$ python -q
>>> import numpy as np
>>> from numpy import linalg as LA
>>> np.set_printoptions(suppress=True, linewidth=140)
>>> B = np.array([[5, -6, -5, 4], [4, 4, 6, 6]])
>>> arr = np.block([[np.zeros((2, 2)), B], [B.T, np.zeros((4, 4))]])
>>> arr
array([[ 0.,  0.,  5., -6., -5.,  4.],
       [ 0.,  0.,  4.,  4.,  6.,  6.],
       [ 5.,  4.,  0.,  0.,  0.,  0.],
       [-6.,  4.,  0.,  0.,  0.,  0.],
       [-5.,  6.,  0.,  0.,  0.,  0.],
       [ 4.,  6.,  0.,  0.,  0.,  0.]])
>>> # rank 4
>>> r = LA.matrix_rank(arr)
>>> r
np.int64(4)
>>> ns = LA.svd(arr)[2][r:].T
>>> np.round(arr @ ns, 2) + 0
array([[0., 0.],
       [0., 0.],
       [0., 0.],
       [0., 0.],
       [0., 0.],
       [0., 0.]])
>>> np.allclose(arr @ ns, 0)
True
>>> np.round(ns @ ns.T, 2) + 0
array([[ 0.  ,  0.  ,  0.  ,  0.  ,  0.  ,  0.  ],
       [ 0.  ,  0.  ,  0.  ,  0.  ,  0.  ,  0.  ],
       [ 0.  ,  0.  ,  0.56,  0.15,  0.  , -0.47],
       [ 0.  ,  0.  ,  0.15,  0.53, -0.48,  0.02],
       [ 0.  ,  0.  ,  0.  , -0.48,  0.46, -0.15],
       [ 0.  ,  0.  , -0.47,  0.02, -0.15,  0.45]])
>>> E = np.load("data.npy")
>>> E.round(2)
array([[-0.46,  0.14,  0.23, -0.5 ,  0.68],
       [ 0.06, -0.04,  0.97,  0.11, -0.2 ],
       [ 0.12, -0.47,  0.03,  0.62,  0.62],
       [ 0.75, -0.34,  0.04, -0.55,  0.16],
       [ 0.46,  0.81,  0.04,  0.22,  0.29]])
>>> # keeps lengths
>>> round(float(np.einsum("ii->", E)), 2)
-0.72
>>> round(float(np.einsum("ij,ji->", E, E)), 2)
-0.58
>>> np.round(LA.det(E.T), 2)
np.float64(1.0)
>>> np.round(np.poly(E), 2)
array([ 1.  ,  0.72,  0.55, -0.55, -0.72, -1.  ])
>>> print(round(LA.det(E[::-1]), 2))
1.0
>>> proj = np.triu(np.array([[2, -2, 2, 2, -2],
...     [2, -2, 0, 3, -2],
...     [-3, -3, -1, -1, 1],
...     [1, 1, 2, -1, -3],
...     [2, 2, 1, -1, -2]]), 1) + np.eye(5)
>>> B = proj @ E @ LA.inv(proj)
>>> np.round(np.poly(B), 2)
array([ 1.  ,  0.72,  0.55, -0.55, -0.72, -1.  ])
>>> LA.matrix_rank(B)
np.int64(5)
>>> round(float(np.trace(B)), 2), round(float(np.trace(E)), 2)
(-0.72, -0.72)
>>> q, r_ = LA.qr(E)
>>> q.round(2)
array([[-0.46,  0.14,  0.23, -0.5 ,  0.68],
       [ 0.06, -0.04,  0.97,  0.11, -0.2 ],
       [ 0.12, -0.47,  0.03,  0.62,  0.62],
       [ 0.75, -0.34,  0.04, -0.55,  0.16],
       [ 0.46,  0.81,  0.04,  0.22,  0.29]])
>>> abs(r_[0, 0]), np.round(LA.norm(E[:, 0]), 2)
(np.float64(1.0), np.float64(1.0))
>>> x = np.array([-2, -1, 2, 1, 3])
>>> round(float(LA.det(E)), 2)
1.0
>>> print(np.round(np.abs(LA.eigvals(E)), 2))
[1. 1. 1. 1. 1.]
>>> np.round(np.sort(np.abs(np.degrees(np.angle(LA.eigvals(E))))), 2)
array([  0.  ,  95.1 ,  95.1 , 140.66, 140.66])
>>> A = np.loadtxt("dump.csv", delimiter=",")
>>> A
array([[ 6.,  9.,  7., -4.,  2.,  0.],
       [ 9.,  4.,  0.,  0., -7.,  0.],
       [-5.,  8.,  9.,  6., -6.,  0.],
       [ 3., -2., -3.,  7.,  8.,  0.],
       [ 8., -5., -1.,  1., -7.,  0.],
       [ 0.,  0.,  0.,  0.,  0., -2.]])
>>> # 2 groups of indices that never mix
>>> W = np.array([[2, -5, 4, -3],
...     [3, -1, -3, -3],
...     [2, -3, 4, 0],
...     [-4, 2, 0, 2],
...     [-2, -3, 3, 0],
...     [-4, -5, 1, 2]])
>>> beta = np.array([5, 2, 5, 0])
>>> act = np.maximum(A @ W + beta, 0)
>>> LA.matrix_rank(act)
np.int64(4)
>>> Z = np.array([[-1, 0, 0], [-2, 3, 3], [-3, -1, 2], [3, -2, 0]])
>>> W @ Z
array([[-13, -13,  -7],
       [ -1,   6,  -9],
       [ -8, -13,  -1],
       [  6,   2,   6],
       [ -1, -12,  -3],
       [ 17, -20, -13]])
>>> (act @ Z).round(6).argmax(axis=1)
array([2, 2, 2, 2, 2, 2])
>>> B = LA.inv(A)
>>> np.round(LA.cond(A), 2)
np.float64(9.3)
>>> np.round(LA.inv(B), 2) + 0
array([[ 6.,  9.,  7., -4.,  2.,  0.],
       [ 9.,  4.,  0.,  0., -7.,  0.],
       [-5.,  8.,  9.,  6., -6.,  0.],
       [ 3., -2., -3.,  7.,  8.,  0.],
       [ 8., -5., -1.,  1., -7.,  0.],
       [ 0.,  0.,  0.,  0.,  0., -2.]])
>>> print((np.abs(B) > 1e-9).astype(int))
[[1 1 1 1 1 0]
 [1 1 1 1 1 0]
 [1 1 1 1 1 0]
 [1 1 1 1 1 0]
 [1 1 1 1 1 0]
 [0 0 0 0 0 1]]
>>> u = np.array([-3, 1, -3, 1, -1, 2])
>>> B = A + np.outer(u, np.eye(6)[5])
>>> LA.matrix_rank(B - A)
np.int64(1)
>>> round(LA.det(B) / LA.det(A), 2), np.round(1 + LA.solve(A, u)[5], 2)
(np.float64(0.0), np.float64(0.0))
>>> B = A / np.sqrt((A ** 2).mean(axis=1, keepdims=True))
>>> print(LA.matrix_rank(A - A.mean(axis=1, keepdims=True)))
5
>>> np.round(LA.norm(B, axis=1), 2)
array([2.45, 2.45, 2.45, 2.45, 2.45, 2.45])
>>> X = np.load("layer8.npy")
>>> print(X)
[[ 29.  10.  20.  10.  20. -20.  10. -20.]
 [ 10.   8.   8.   4.   8.  -8.   4.  -8.]
 [ 20.   8.  20.   8.  16. -16.   8. -16.]
 [ 10.   4.   8.   8.   8.  -8.   4.  -8.]
 [ 20.   8.  16.   8.  20. -16.   8. -16.]
 [-20.  -8. -16.  -8. -16.  20.  -8.  16.]
 [ 10.   4.   8.   4.   8.  -8.   8.  -8.]
 [-20.  -8. -16.  -8. -16.  16.  -8.  20.]]
>>> th = np.radians(180)
>>> r_ = np.eye(8)
>>> r_[2, 2] = r_[6, 6] = np.cos(th)
>>> r_[2, 6], r_[6, 2] = -np.sin(th), np.sin(th)
>>> r_.round(2) + 0
array([[ 1.,  0.,  0.,  0.,  0.,  0.,  0.,  0.],
       [ 0.,  1.,  0.,  0.,  0.,  0.,  0.,  0.],
       [ 0.,  0., -1.,  0.,  0.,  0.,  0.,  0.],
       [ 0.,  0.,  0.,  1.,  0.,  0.,  0.,  0.],
       [ 0.,  0.,  0.,  0.,  1.,  0.,  0.,  0.],
       [ 0.,  0.,  0.,  0.,  0.,  1.,  0.,  0.],
       [ 0.,  0.,  0.,  0.,  0.,  0., -1.,  0.],
       [ 0.,  0.,  0.,  0.,  0.,  0.,  0.,  1.]])
>>> B = X @ r_.T
>>> np.allclose(LA.norm(X, axis=1), LA.norm(B, axis=1))
True
>>> B = X[0, 0] * X[1:] - np.outer(X[1:, 0], X[0])
>>> B
array([[  0., 132.,  32.,  16.,  32., -32.,  16., -32.],
       [  0.,  32., 180.,  32.,  64., -64.,  32., -64.],
       [  0.,  16.,  32., 132.,  32., -32.,  16., -32.],
       [  0.,  32.,  64.,  32., 180., -64.,  32., -64.],
       [  0., -32., -64., -32., -64., 180., -32.,  64.],
       [  0.,  16.,  32.,  16.,  32., -32., 132., -32.],
       [  0., -32., -64., -32., -64.,  64., -32., 180.]])
>>> print(LA.matrix_rank(B), LA.matrix_rank(X))
7 8
>>> np.flatnonzero(~B.round(6).any(axis=1))
array([], dtype=int64)
>>> W = np.array([[-7, 5, -5, 5, -8, -3],
...     [5, -1, -7, 6, -5, -1],
...     [2, 3, 9, 1, 1, 7],
...     [1, -6, 3, -1, 0, -7],
...     [6, -6, 7, 3, -4, -6],
...     [5, 2, -2, 3, 4, 4],
...     [9, 5, -1, -1, -4, -1],
...     [4, 0, 2, -1, 5, -6]])
>>> beta = np.array([2, 2, 0, 1, 1, 0])
>>> act = np.maximum(B @ W + beta, 0)
>>> (act > 0).astype(int)
array([[1, 0, 0, 1, 0, 0],
       [1, 0, 1, 1, 0, 1],
       [1, 0, 1, 1, 0, 0],
       [1, 0, 1, 1, 0, 0],
       [1, 1, 0, 1, 1, 1],
       [1, 1, 1, 1, 0, 0],
       [1, 1, 0, 0, 1, 0]])
>>> act
array([[ 790.,    0.,    0.,  825.,    0.,    0.],
       [ 650.,    0., 1908.,  373.,    0.,  716.],
       [ 326.,    0.,  780.,   13.,    0.,    0.],
       [1114.,    0., 1676.,  605.,    0.,    0.],
       [ 166.,  618.,    0.,   93., 1521.,  560.],
       [1254.,  390.,  316.,   13.,    0.,    0.],
       [  50.,  386.,    0.,    0., 1637.,    0.]])
>>> LA.matrix_rank(act)
np.int64(6)
>>> Z = np.array([[3, 2], [-2, 0], [1, -2], [-1, -1], [-2, 2], [3, 0]])
>>> act @ Z
array([[ 1545.,   755.],
       [ 5633., -2889.],
       [ 1745.,  -921.],
       [ 4413., -1729.],
       [-2193.,  3281.],
       [ 3285.,  1863.],
       [-3896.,  3374.]])
>>> print((act @ Z).round(6).argmax(axis=1))
[0 0 0 0 1 0 1]
>>> x = np.ones(8)
>>> for _ in range(4):
...     x = X @ x
...     x /= LA.norm(x)
...     print(round(x @ X @ x, 2))
... 
104.17
105.0
105.0
105.0
>>> x.round(2)
array([ 0.5,  0.2,  0.4,  0.2,  0.4, -0.4,  0.2, -0.4])
>>> data = np.load("sample3.npy")
>>> data
array([[3., 1., 1., 1., 1., 1., 1., 1., 1.],
       [1., 3., 1., 1., 1., 1., 1., 1., 1.],
       [1., 1., 3., 1., 1., 1., 1., 1., 1.],
       [1., 1., 1., 3., 1., 1., 1., 1., 1.],
       [1., 1., 1., 1., 3., 1., 1., 1., 1.],
       [1., 1., 1., 1., 1., 3., 1., 1., 1.],
       [1., 1., 1., 1., 1., 1., 3., 1., 1.],
       [1., 1., 1., 1., 1., 1., 1., 3., 1.],
       [1., 1., 1., 1., 1., 1., 1., 1., 3.]])
>>> vals, evecs = LA.eigh(data)
>>> np.round(LA.eigvalsh(data + -1 * np.eye(9)), 2)
array([ 1.,  1.,  1.,  1.,  1.,  1.,  1.,  1., 10.])
>>> round(float(vals.sum()), 2), np.trace(data)
(27.0, np.float64(27.0))
>>> (vals > 1e-8).sum(), (vals < -1e-8).sum()
(np.int64(9), np.int64(0))
>>> np.round(evecs @ np.diag(vals) @ evecs.T, 2)
array([[3., 1., 1., 1., 1., 1., 1., 1., 1.],
       [1., 3., 1., 1., 1., 1., 1., 1., 1.],
       [1., 1., 3., 1., 1., 1., 1., 1., 1.],
       [1., 1., 1., 3., 1., 1., 1., 1., 1.],
       [1., 1., 1., 1., 3., 1., 1., 1., 1.],
       [1., 1., 1., 1., 1., 3., 1., 1., 1.],
       [1., 1., 1., 1., 1., 1., 3., 1., 1.],
       [1., 1., 1., 1., 1., 1., 1., 3., 1.],
       [1., 1., 1., 1., 1., 1., 1., 1., 3.]])
>>> vals.round(2)
array([ 2.,  2.,  2.,  2.,  2.,  2.,  2.,  2., 11.])
>>> np.unique(vals.round(6) + 0, return_counts=True)[1]
array([8, 1])
>>> np.round(LA.svd(data, compute_uv=False), 2)
array([11.,  2.,  2.,  2.,  2.,  2.,  2.,  2.,  2.])
>>> x = np.ones(9)
>>> for _ in range(6):
...     x = data @ x
...     x /= LA.norm(x)
...     print(round(x @ data @ x, 2))
... 
11.0
11.0
11.0
11.0
11.0
11.0
>>> x.round(2)
array([0.33, 0.33, 0.33, 0.33, 0.33, 0.33, 0.33, 0.33, 0.33])
>>> round(LA.eigvalsh(data)[-1], 2)
np.float64(11.0)
>>> def softmax(z):
...     e = np.exp(z - z.max(axis=-1, keepdims=True))
...     return e / e.sum(axis=-1, keepdims=True)
... 
>>> np.round(softmax(data[8] + -1), 2)
array([0.06, 0.06, 0.06, 0.06, 0.06, 0.06, 0.06, 0.06, 0.48])
>>> np.round(softmax(data[8]), 2)
array([0.06, 0.06, 0.06, 0.06, 0.06, 0.06, 0.06, 0.06, 0.48])
>>> scores = data @ data.T / np.sqrt(9)
>>> softmax(scores).round(6).argmax(axis=1)
array([0, 1, 2, 3, 4, 5, 6, 7, 8])
>>> print(np.round(softmax(scores), 2))
[[0.32 0.08 0.08 0.08 0.08 0.08 0.08 0.08 0.08]
 [0.08 0.32 0.08 0.08 0.08 0.08 0.08 0.08 0.08]
 [0.08 0.08 0.32 0.08 0.08 0.08 0.08 0.08 0.08]
 [0.08 0.08 0.08 0.32 0.08 0.08 0.08 0.08 0.08]
 [0.08 0.08 0.08 0.08 0.32 0.08 0.08 0.08 0.08]
 [0.08 0.08 0.08 0.08 0.08 0.32 0.08 0.08 0.08]
 [0.08 0.08 0.08 0.08 0.08 0.08 0.32 0.08 0.08]
 [0.08 0.08 0.08 0.08 0.08 0.08 0.08 0.32 0.08]
 [0.08 0.08 0.08 0.08 0.08 0.08 0.08 0.08 0.32]]
>>> (data @ data)[0]
array([17., 13., 13., 13., 13., 13., 13., 13., 13.])
>>> data @ (-1.0) ** np.arange(9)
array([ 3., -1.,  3., -1.,  3., -1.,  3., -1.,  3.])
>>> print(np.allclose(data @ data.T, data.T @ data))
True
>>> data @ np.ones(9)
array([11., 11., 11., 11., 11., 11., 11., 11., 11.])
>>> vals, evecs = LA.eigh(data)
>>> x = np.array([-3, 1, 3, -2, -1, -2, 3, -3, -2])
>>> np.round(LA.eigvalsh(data[1:, 1:]), 2)
array([ 2.,  2.,  2.,  2.,  2.,  2.,  2., 10.])
>>> np.round(evecs * np.sqrt(vals) @ evecs.T, 2)
array([[1.63, 0.21, 0.21, 0.21, 0.21, 0.21, 0.21, 0.21, 0.21],
       [0.21, 1.63, 0.21, 0.21, 0.21, 0.21, 0.21, 0.21, 0.21],
       [0.21, 0.21, 1.63, 0.21, 0.21, 0.21, 0.21, 0.21, 0.21],
       [0.21, 0.21, 0.21, 1.63, 0.21, 0.21, 0.21, 0.21, 0.21],
       [0.21, 0.21, 0.21, 0.21, 1.63, 0.21, 0.21, 0.21, 0.21],
       [0.21, 0.21, 0.21, 0.21, 0.21, 1.63, 0.21, 0.21, 0.21],
       [0.21, 0.21, 0.21, 0.21, 0.21, 0.21, 1.63, 0.21, 0.21],
       [0.21, 0.21, 0.21, 0.21, 0.21, 0.21, 0.21, 1.63, 0.21],
       [0.21, 0.21, 0.21, 0.21, 0.21, 0.21, 0.21, 0.21, 1.63]])
>>> print(x @ data @ x)
136.0
>>> print(np.abs(data).sum(axis=1).max(), np.round(np.abs(vals).max(), 2))
11.0 11.0
>>> np.round(evecs * np.maximum(vals, 0) @ evecs.T, 2)
array([[3., 1., 1., 1., 1., 1., 1., 1., 1.],
       [1., 3., 1., 1., 1., 1., 1., 1., 1.],
       [1., 1., 3., 1., 1., 1., 1., 1., 1.],
       [1., 1., 1., 3., 1., 1., 1., 1., 1.],
       [1., 1., 1., 1., 3., 1., 1., 1., 1.],
       [1., 1., 1., 1., 1., 3., 1., 1., 1.],
       [1., 1., 1., 1., 1., 1., 3., 1., 1.],
       [1., 1., 1., 1., 1., 1., 1., 3., 1.],
       [1., 1., 1., 1., 1., 1., 1., 1., 3.]])
>>> J = np.loadtxt("block7.csv", delimiter=",")
>>> J
array([[  6.,   4.,  10.,  -2.,   4.,   2.,   6.],
       [  3.,   2.,   5.,  -1.,   2.,   1.,   3.],
       [  6.,   7.,   4.,  -8.,   1.,   5.,   0.],
       [ -6.,  -8.,  -2.,  10.,   0.,  -6.,   2.],
       [  6.,   4.,  10.,  -2.,   4.,   2.,   6.],
       [  0.,   2.,  -4.,  -4.,  -2.,   2.,  -4.],
       [  0.,   0.,   0.,   0.,   0.,   0.,   0.],
       [ -6.,  -4., -10.,   2.,  -4.,  -2.,  -6.]])
>>> # null space of dimension 5
>>> left, sig, Vt = LA.svd(J)
>>> evecs = Vt[:(sig > 1e-8).sum()]
>>> rng = np.random.default_rng(45)
>>> x = J[1] + 3 * J[0] + rng.integers(2) * np.eye(7)[3]
>>> x
array([21., 14., 35., -6., 14.,  7., 21.])
>>> np.round(evecs.T @ evecs, 2)
array([[ 0.22,  0.21,  0.23, -0.2 ,  0.08,  0.13,  0.09],
       [ 0.21,  0.26,  0.09, -0.32,  0.01,  0.19, -0.05],
       [ 0.23,  0.09,  0.52,  0.05,  0.22,  0.01,  0.37],
       [-0.2 , -0.32,  0.05,  0.45,  0.06, -0.26,  0.18],
       [ 0.08,  0.01,  0.22,  0.06,  0.1 , -0.02,  0.17],
       [ 0.13,  0.19,  0.01, -0.26, -0.02,  0.15, -0.08],
       [ 0.09, -0.05,  0.37,  0.18,  0.17, -0.08,  0.31]])
>>> r = LA.matrix_rank(J)
>>> r
np.int64(2)
>>> ns = LA.svd(J)[2][r:].T
>>> ns.shape
(7, 5)
>>> LA.matrix_rank(J.T @ J), LA.matrix_rank(J @ J.T)
(np.int64(2), np.int64(2))
>>> [int(LA.matrix_rank(np.delete(J, i, axis=0))) for i in range(8)]
[2, 2, 2, 2, 2, 2, 2, 2]
>>> print([int(LA.matrix_rank(J[:i])) for i in range(1, len(J) + 1)])
[1, 1, 2, 2, 2, 2, 2, 2]
